$ python3 -q
>>> import numpy as np
>>> import numpy.linalg as la
>>> np.set_printoptions(precision=2, suppress=True, linewidth=200, legacy="1.25")
>>> M = np.loadtxt("case12.csv", delimiter=",")
>>> M
array([[ 0.05, -0.21,  0.12,  0.02],
       [ 0.12, -0.08,  0.05, -0.04],
       [-0.74, -1.26,  0.19, -1.2 ],
       [ 0.03,  0.07, -0.09, -0.14],
       [-0.29, -1.18, -0.03, -1.44],
       [-0.62, -1.29,  0.01, -1.46],
       [ 0.36,  0.62, -0.08,  0.69],
       [-0.57, -1.2 ,  0.02, -1.6 ],
       [-0.23, -0.81, -0.1 , -0.83],
       [ 0.66,  1.18, -0.05,  1.41],
       [-0.76, -1.14,  0.01, -1.51],
       [ 0.55,  1.16, -0.02,  1.64],
       [-0.22, -0.52, -0.1 , -0.82],
       [-0.67, -1.26,  0.1 , -1.42],
       [ 0.48,  0.58,  0.17,  0.62],
       [ 0.07,  0.13,  0.06,  0.04],
       [-0.21, -0.7 ,  0.  , -0.73],
       [ 0.51,  0.63,  0.17,  0.66],
       [ 0.68,  1.3 , -0.09,  1.35],
       [ 0.59,  1.2 ,  0.04,  1.36],
       [-0.4 , -0.7 , -0.03, -0.59],
       [ 0.58,  1.26, -0.03,  1.24],
       [-0.02, -0.1 , -0.07, -0.03],
       [ 0.32,  0.52, -0.03,  0.62],
       [-0.51, -0.86, -0.12, -0.75],
       [-0.08, -0.14, -0.03,  0.01],
       [-0.03,  0.06,  0.03, -0.23],
       [ 0.48,  0.55,  0.18,  0.81],
       [ 0.65,  1.18,  0.24,  1.29],
       [ 0.31,  0.59,  0.12,  0.73],
       [ 0.27,  0.68,  0.07,  0.76]])
>>> np.abs(M).max()
1.64
>>> la.matrix_rank(M)
4
>>> t3 = np.stack([M, -2 * M, M[::-1]])
>>> la.matrix_rank(t3)
array([4, 4, 4])
>>> t3.shape
(3, 31, 4)
>>> la.matrix_rank(t3.reshape(3, -1))
2
>>> round(la.norm(M, 2), 2)
7.69
>>> X = np.load("layer5.npy")
>>> X
array([[5., 1., 1., 1., 1., 1., 1., 1., 1., 1., 1., 1., 1., 1., 1., 1.],
       [1., 5., 1., 1., 1., 1., 1., 1., 1., 1., 1., 1., 1., 1., 1., 1.],
       [1., 1., 5., 1., 1., 1., 1., 1., 1., 1., 1., 1., 1., 1., 1., 1.],
       [1., 1., 1., 5., 1., 1., 1., 1., 1., 1., 1., 1., 1., 1., 1., 1.],
       [1., 1., 1., 1., 5., 1., 1., 1., 1., 1., 1., 1., 1., 1., 1., 1.],
       [1., 1., 1., 1., 1., 5., 1., 1., 1., 1., 1., 1., 1., 1., 1., 1.],
       [1., 1., 1., 1., 1., 1., 5., 1., 1., 1., 1., 1., 1., 1., 1., 1.],
       [1., 1., 1., 1., 1., 1., 1., 5., 1., 1., 1., 1., 1., 1., 1., 1.],
       [1., 1., 1., 1., 1., 1., 1., 1., 5., 1., 1., 1., 1., 1., 1., 1.],
       [1., 1., 1., 1., 1., 1., 1., 1., 1., 5., 1., 1., 1., 1., 1., 1.],
       [1., 1., 1., 1., 1., 1., 1., 1., 1., 1., 5., 1., 1., 1., 1., 1.],
       [1., 1., 1., 1., 1., 1., 1., 1., 1., 1., 1., 5., 1., 1., 1., 1.],
       [1., 1., 1., 1., 1., 1., 1., 1., 1., 1., 1., 1., 5., 1., 1., 1.],
       [1., 1., 1., 1., 1., 1., 1., 1., 1., 1., 1., 1., 1., 5., 1., 1.],
       [1., 1., 1., 1., 1., 1., 1., 1., 1., 1., 1., 1., 1., 1., 5., 1.],
       [1., 1., 1., 1., 1., 1., 1., 1., 1., 1., 1., 1., 1., 1., 1., 5.]])
>>> u, r1 = X[5], X[1]
>>> u @ u
40.0
>>> u @ r1
24.0
>>> pr = (u @ r1) / (u @ u) * u
>>> pr
array([0.6, 0.6, 0.6, 0.6, 0.6, 3. , 0.6, 0.6, 0.6, 0.6, 0.6, 0.6, 0.6, 0.6, 0.6, 0.6])
>>> r1 - pr
array([ 0.4,  4.4,  0.4,  0.4,  0.4, -2. ,  0.4,  0.4,  0.4,  0.4,  0.4,  0.4,  0.4,  0.4,  0.4,  0.4])
>>> round(float(la.norm(u + r1) ** 2 + la.norm(u - r1) ** 2), 2)
160.0
>>> la.matrix_rank(np.outer(u, r1))
1
>>> vals, evecs = la.eigvalsh(X)
Traceback (most recent call last):
  File "<python-input-22>", line 1, in <module>
    vals, evecs = la.eigvalsh(X)
    ^^^^^^^^^^^
ValueError: too many values to unpack (expected 2)
>>> vals, evecs = la.eigh(X)
>>> la.eigvalsh(X @ X)
array([ 16.,  16.,  16.,  16.,  16.,  16.,  16.,  16.,  16.,  16.,  16.,  16.,  16.,  16.,  16., 400.])
>>> la.svd(X, compute_uv=False)
array([20.,  4.,  4.,  4.,  4.,  4.,  4.,  4.,  4.,  4.,  4.,  4.,  4.,  4.,  4.,  4.])
>>> np.fft.fft(X[0])
array([20.+0.j,  4.+0.j,  4.+0.j,  4.+0.j,  4.+0.j,  4.+0.j,  4.+0.j,  4.+0.j,  4.+0.j,  4.+0.j,  4.+0.j,  4.+0.j,  4.+0.j,  4.+0.j,  4.+0.j,  4.+0.j])
>>> X @ (-1.0) ** np.arange(16)
array([ 4., -4.,  4., -4.,  4., -4.,  4., -4.,  4., -4.,  4., -4.,  4., -4.,  4., -4.])
>>> A = np.loadtxt("dump.csv", delimiter=",")
>>> A
array([[  5. ,   1.3,  -1.4,  -0.3,  -0.1,  -0.3],
       [-10. ,  -1.7,   1.1,   1.1,   2.9,   1.8],
       [ -1. ,   0.1,   0.2,   2. ,  -1.4,  -0.7],
       [ -7. ,  -0.7,   0.6,  -0.6,  -0.1,  -0.3],
       [  3. ,   1.4,   1.5,  -0.2,   0.7,  -0.2],
       [ -5. ,  -0.3,   0.1,   1.5,   0.3,   0.9],
       [  7. ,  -1.1,  -0.2,  -0.5,   0.5,   1.3],
       [-10. ,   0.1,   0.1,   2.3,  -0.5,   0.4],
       [  4. ,   0.8,   0.3,  -0.5,   0.9,  -0.4],
       [  4. ,   0.6,   0. ,   1.4,  -0.5,  -1.7],
       [-17. ,   0.3,   2.2,   0.4,   0.4,   0.8],
       [  3. ,  -1.4,  -0.6,  -1.3,  -2. ,   0.8]])
>>> Xc = A - A.mean(axis=0)
>>> Uu, sv, VT = la.svd(Xc, full_matrices=False)
>>> VT[0] * np.sign(VT[0, np.abs(VT[0]).argmax()])
array([ 0.99,  0.03, -0.08, -0.06, -0.04, -0.05])
>>> np.abs(VT[0]).argmax()
0
